$ python3 -q
>>> import numpy as np
>>> np.set_printoptions(precision=2, suppress=True, linewidth=100)
>>> arr = np.load("arr.npy")
>>> arr
array([[ -4,   0,  -4, -10,  -4, -10,   8,  -2],
       [ -4,   0,  -4, -10,  -4, -10,   8,  -2],
       [  0,   0,   0,   0,   0,   0,   0,   0],
       [  2,   0,   2,   5,   2,   5,  -4,   1]])
>>> # rows and columns are dependent
>>> U, sv, Vt = np.linalg.svd(arr)
>>> vecs = Vt[:(sv > 1e-8).sum()]
>>> rng = np.random.default_rng(630952)
>>> x = arr[3] + 2 * arr[2] + rng.integers(2) * np.eye(8)[4]
>>> x
array([ 2.,  0.,  2.,  5.,  3.,  5., -4.,  1.])
>>> vecs.T @ vecs
array([[ 0.05,  0.  ,  0.05,  0.13,  0.05,  0.13, -0.1 ,  0.03],
       [ 0.  ,  0.  ,  0.  ,  0.  ,  0.  ,  0.  ,  0.  ,  0.  ],
       [ 0.05,  0.  ,  0.05,  0.13,  0.05,  0.13, -0.1 ,  0.03],
       [ 0.13,  0.  ,  0.13,  0.32,  0.13,  0.32, -0.25,  0.06],
       [ 0.05,  0.  ,  0.05,  0.13,  0.05,  0.13, -0.1 ,  0.03],
       [ 0.13,  0.  ,  0.13,  0.32,  0.13,  0.32, -0.25,  0.06],
       [-0.1 ,  0.  , -0.1 , -0.25, -0.1 , -0.25,  0.2 , -0.05],
       [ 0.03,  0.  ,  0.03,  0.06,  0.03,  0.06, -0.05,  0.01]])
>>> np.linalg.matrix_rank(np.vstack([arr, x]))
np.int64(2)
>>> Y = np.array([[-2, -4, 3],
...     [-5, 2, 0],
...     [-4, -5, -3],
...     [4, 5, 4],
...     [0, 2, 4],
...     [0, 5, -4],
...     [4, -3, -5],
...     [0, 0, -2]])
>>> np.linalg.matrix_rank(np.vstack([arr, Y.T]))
np.int64(4)
>>> Y.T @ arr.T
array([[ 16,  16,   0,  -8],
       [-96, -96,   0,  48],
       [-52, -52,   0,  26]])
>>> np.einsum("ij->j", arr)
array([ -6,   0,  -6, -15,  -6, -15,  12,  -3])
>>> np.einsum("ij,ij->i", arr, arr)
array([316, 316,   0,  79])
>>> np.einsum("ik,kj->ji", arr, Y)
array([[ 16,  16,   0,  -8],
       [-96, -96,   0,  48],
       [-52, -52,   0,  26]])
>>> np.vstack([arr, Y.T]).shape
(7, 8)
>>> J = np.load("layer5.npy")
>>> J
array([[ 0.,  0., -1.],
       [ 0.,  0.,  0.],
       [-1.,  0.,  0.]])
>>> U, sv, Vt = np.linalg.svd(J)
>>> np.argmax(sv[:-1] / (sv[1:] + 1e-6)) + 1
np.int64(2)
>>> Y = U[:, :2] @ np.diag(sv[:2]) @ Vt[:2]
>>> np.linalg.matrix_rank(Y)
np.int64(2)
>>> np.argsort(-np.linalg.norm(J, axis=0).round(6), kind="stable")[:3]
array([0, 2, 1])
>>> round(np.linalg.norm(J, 2) / np.linalg.norm(J), 2)
np.float64(0.71)
>>> np.kron(np.eye(2, dtype=int), J)
array([[ 0.,  0., -1.,  0.,  0., -0.],
       [ 0.,  0.,  0.,  0.,  0.,  0.],
       [-1.,  0.,  0., -0.,  0.,  0.],
       [ 0.,  0., -0.,  0.,  0., -1.],
       [ 0.,  0.,  0.,  0.,  0.,  0.],
       [-0.,  0.,  0., -1.,  0.,  0.]])
>>> np.einsum("ii->", J)
np.float64(0.0)
>>> M = np.array([[6, -3, -3, 0, -3, 6],
...     [2, -1, -1, 0, -1, 2],
...     [-2, 1, 1, 0, 1, -2],
...     [-2, 1, 1, 0, 1, -2],
...     [6, -3, -3, 0, -3, 6],
...     [2, -1, -1, 0, -1, 2],
...     [6, -3, -3, 0, -3, 6],
...     [-4, 2, 2, 0, 2, -4]])
>>> M
array([[ 6, -3, -3,  0, -3,  6],
       [ 2, -1, -1,  0, -1,  2],
       [-2,  1,  1,  0,  1, -2],
       [-2,  1,  1,  0,  1, -2],
       [ 6, -3, -3,  0, -3,  6],
       [ 2, -1, -1,  0, -1,  2],
       [ 6, -3, -3,  0, -3,  6],
       [-4,  2,  2,  0,  2, -4]])
>>> # rows 2 and 3 are equal
>>> np.abs(np.diag(np.linalg.qr(J)[1])) > 1e-9
array([ True, False,  True])
>>> np.allclose(J[:-1].T @ np.linalg.lstsq(J[:-1].T, J[-1])[0], J[-1])
False
>>> np.unique(J.round(6), axis=0).shape
(3, 3)
